$ python -q
>>> import numpy as np
>>> np.set_printoptions(suppress=True, linewidth=200)
>>> rnd = lambda a: np.round(a, 2) + 0
>>> K = np.load("case11.npy")
>>> K
array([[ 3,  3,  3,  3],
       [-1, -3, -1, -3],
       [ 3,  3,  3,  3],
       [-1, -3, -1, -3]])
>>> Uu, sigma, VT = np.linalg.svd(K)
>>> np.argmax(sigma[:-1] / (sigma[1:] + 1e-6)) + 1
np.int64(2)
>>> rnd(sigma)
array([10.32,  2.32,  0.  ,  0.  ])
>>> B = Uu[:, :2] @ np.diag(sigma[:2]) @ VT[:2]
>>> rnd(np.linalg.norm(K - B) / np.linalg.norm(K))
np.float64(0.0)
>>> rng = np.random.default_rng(321)
>>> B = K + rng.integers(-2, 3, (4, 2)) @ rng.integers(-2, 3, (2, 4))
>>> B
array([[  1,   4,   4,  -1],
       [ -5,  -1,   1, -11],
       [  3,   3,   3,   5],
       [ -3,  -2,   0,  -7]])
>>> np.linalg.matrix_rank(B - K, tol=1e-8)
np.int64(2)
>>> B - K
array([[-2,  1,  1, -4],
       [-4,  2,  2, -8],
       [ 0,  0,  0,  2],
       [-2,  1,  1, -4]])
>>> mat = np.array([[1, 0, 0, 0, 0, 0],
...     [-8, 1, 0, 0, 0, 0],
...     [-9, 9, 1, 0, 0, 0],
...     [-7, -2, -1, 1, 0, 0],
...     [-5, 8, -4, -6, 1, 0],
...     [7, 4, 3, -1, 0, 1]])
>>> mat
array([[ 1,  0,  0,  0,  0,  0],
       [-8,  1,  0,  0,  0,  0],
       [-9,  9,  1,  0,  0,  0],
       [-7, -2, -1,  1,  0,  0],
       [-5,  8, -4, -6,  1,  0],
       [ 7,  4,  3, -1,  0,  1]])
>>> mat @ mat
array([[  1,   0,   0,   0,   0,   0],
       [-16,   1,   0,   0,   0,   0],
       [-90,  18,   1,   0,   0,   0],
       [ 11, -13,  -2,   1,   0,   0],
       [  4,  -8,  -2, -12,   1,   0],
       [-38,  37,   7,  -2,   0,   1]])
>>> np.prod(np.diag(mat)), rnd(np.linalg.det(mat))
(np.int64(1), np.float64(1.0))
>>> [int(np.linalg.matrix_rank(np.linalg.matrix_power(mat, p))) for p in range(1, 7)]
[6, 6, 6, 6, 6, 6]
>>> def softmax(z):
...     e = np.exp(z - z.max(axis=-1, keepdims=True))
...     return e / e.sum(axis=-1, keepdims=True)
... 
>>> rnd(softmax(10 * mat[1]))
array([0., 1., 0., 0., 0., 0.])
>>> rnd(softmax(mat[1] + 2))
array([0.  , 0.4 , 0.15, 0.15, 0.15, 0.15])
>>> scores = mat @ mat.T / np.sqrt(6)
>>> rnd(softmax(scores))
array([[0.08, 0.  , 0.  , 0.  , 0.01, 0.91],
       [0.  , 0.  , 1.  , 0.  , 0.  , 0.  ],
       [0.  , 0.  , 1.  , 0.  , 0.  , 0.  ],
       [0.  , 0.4 , 0.01, 0.6 , 0.  , 0.  ],
       [0.  , 0.  , 0.  , 0.  , 1.  , 0.  ],
       [0.  , 0.  , 0.  , 0.  , 0.  , 1.  ]])
>>> rnd(softmax(scores + np.triu(np.full(scores.shape, -np.inf), 1)))
array([[1.  , 0.  , 0.  , 0.  , 0.  , 0.  ],
       [0.  , 1.  , 0.  , 0.  , 0.  , 0.  ],
       [0.  , 0.  , 1.  , 0.  , 0.  , 0.  ],
       [0.  , 0.4 , 0.01, 0.6 , 0.  , 0.  ],
       [0.  , 0.  , 0.  , 0.  , 1.  , 0.  ],
       [0.  , 0.  , 0.  , 0.  , 0.  , 1.  ]])
>>> np.allclose(mat @ mat.T, mat.T @ mat)
False
>>> (mat - mat.T) / 2
array([[ 0. ,  4. ,  4.5,  3.5,  2.5, -3.5],
       [-4. ,  0. , -4.5,  1. , -4. , -2. ],
       [-4.5,  4.5,  0. ,  0.5,  2. , -1.5],
       [-3.5, -1. , -0.5,  0. ,  3. ,  0.5],
       [-2.5,  4. , -2. , -3. ,  0. ,  0. ],
       [ 3.5,  2. ,  1.5, -0.5,  0. ,  0. ]])
>>> rnd(np.abs(np.linalg.eigvals(mat)).max())
np.float64(1.0)
>>> mat @ mat
array([[  1,   0,   0,   0,   0,   0],
       [-16,   1,   0,   0,   0,   0],
       [-90,  18,   1,   0,   0,   0],
       [ 11, -13,  -2,   1,   0,   0],
       [  4,  -8,  -2, -12,   1,   0],
       [-38,  37,   7,  -2,   0,   1]])
>>> lab = rng.integers(0, 3, 5)
>>> E = (lab[:, None] == lab) * 3 + np.eye(5)
>>> E
array([[4., 0., 0., 3., 3.],
       [0., 4., 0., 0., 0.],
       [0., 0., 4., 0., 0.],
       [3., 0., 0., 4., 3.],
       [3., 0., 0., 3., 4.]])
>>> W1 = np.array([[-5, -4, 4], [-2, 5, -4], [-5, 1, -3], [-4, -3, 5], [5, 0, 2]])
>>> beta = np.array([0, 8, 3])
>>> act = np.maximum(E @ W1 + beta, 0)
>>> act
array([[ 0.,  0., 40.],
       [ 0., 28.,  0.],
       [ 0., 12.,  0.],
       [ 0.,  0., 41.],
       [ 0.,  0., 38.]])
>>> (act > 0).astype(int)
array([[0, 0, 1],
       [0, 1, 0],
       [0, 1, 0],
       [0, 0, 1],
       [0, 0, 1]])
>>> W2 = np.array([[-1, 3], [1, 0], [1, 2]])
>>> (act @ W2).round(6).argmax(axis=1)
array([1, 0, 0, 1, 1])
>>> vals, V = np.linalg.eigh(E)
>>> vec = np.array([2, 2, 0, 1, 3])
>>> vec @ E @ vec
np.float64(138.0)
>>> np.abs(E).sum(axis=1).max(), np.abs(vals).max()
(np.float64(10.0), np.float64(10.0))
>>> rnd(V * np.maximum(vals, 0) @ V.T)
array([[4., 0., 0., 3., 3.],
       [0., 4., 0., 0., 0.],
       [0., 0., 4., 0., 0.],
       [3., 0., 0., 4., 3.],
       [3., 0., 0., 3., 4.]])
>>> vals, V = np.linalg.eig(E)
>>> rnd(np.sort(np.linalg.eigvals(np.linalg.inv(E))))
array([0.1 , 0.25, 0.25, 1.  , 1.  ])
>>> rnd(np.sort(np.linalg.eigvals(E.T)))
array([ 1.,  1.,  4.,  4., 10.])
>>> rnd(vals)
array([ 1., 10.,  1.,  4.,  4.])
>>> vals, V = np.linalg.eigh(E)
>>> vals.sum(), np.trace(E)
(np.float64(20.0), np.float64(20.0))
>>> rnd(V @ np.diag(vals) @ V.T)
array([[4., 0., 0., 3., 3.],
       [0., 4., 0., 0., 0.],
       [0., 0., 4., 0., 0.],
       [3., 0., 0., 4., 3.],
       [3., 0., 0., 3., 4.]])
>>> rnd(np.linalg.eigvalsh(E @ E))
array([  1.,   1.,  16.,  16., 100.])
>>> (vals > 1e-8).sum(), (vals < -1e-8).sum()
(np.int64(5), np.int64(0))
>>> W0 = np.load("sample3.npy")
>>> W0
array([[0, 8, 5, 1, 9, 6, 6],
       [0, 0, 2, 9, 5, 2, 1],
       [0, 0, 0, 9, 4, 5, 5],
       [0, 0, 0, 0, 9, 9, 2],
       [0, 0, 0, 0, 0, 3, 3],
       [0, 0, 0, 0, 0, 0, 3],
       [0, 0, 0, 0, 0, 0, 0]])
>>> r = np.linalg.matrix_rank(W0)
>>> r
np.int64(6)
>>> N = np.linalg.svd(W0)[2][r:].T
>>> np.allclose(W0 @ N, 0)
True
>>> N.shape
(7, 1)
>>> np.linalg.matrix_rank(W0.T @ W0), np.linalg.matrix_rank(W0 @ W0.T)
(np.int64(6), np.int64(6))
>>> Uu, sigma, VT = np.linalg.svd(W0, full_matrices=False)
>>> Uu.shape, sigma.shape, VT.shape
((7, 7), (7,), (7, 7))
>>> rnd(VT @ VT.T)
array([[1., 0., 0., 0., 0., 0., 0.],
       [0., 1., 0., 0., 0., 0., 0.],
       [0., 0., 1., 0., 0., 0., 0.],
       [0., 0., 0., 1., 0., 0., 0.],
       [0., 0., 0., 0., 1., 0., 0.],
       [0., 0., 0., 0., 0., 1., 0.],
       [0., 0., 0., 0., 0., 0., 1.]])
>>> rnd(Uu.T @ Uu)
array([[1., 0., 0., 0., 0., 0., 0.],
       [0., 1., 0., 0., 0., 0., 0.],
       [0., 0., 1., 0., 0., 0., 0.],
       [0., 0., 0., 1., 0., 0., 0.],
       [0., 0., 0., 0., 1., 0., 0.],
       [0., 0., 0., 0., 0., 1., 0.],
       [0., 0., 0., 0., 0., 0., 1.]])
>>> (sigma > 1e-8).sum()
np.int64(6)
>>> rnd(sigma)
array([22.18, 11.04,  7.33,  5.25,  1.43,  0.87,  0.  ])
>>> rnd(np.sqrt((sigma ** 2).sum())), rnd(np.linalg.norm(W0))
(np.float64(26.42), np.float64(26.42))
>>> rnd(sigma / sigma[0])
array([1.  , 0.5 , 0.33, 0.24, 0.06, 0.04, 0.  ])
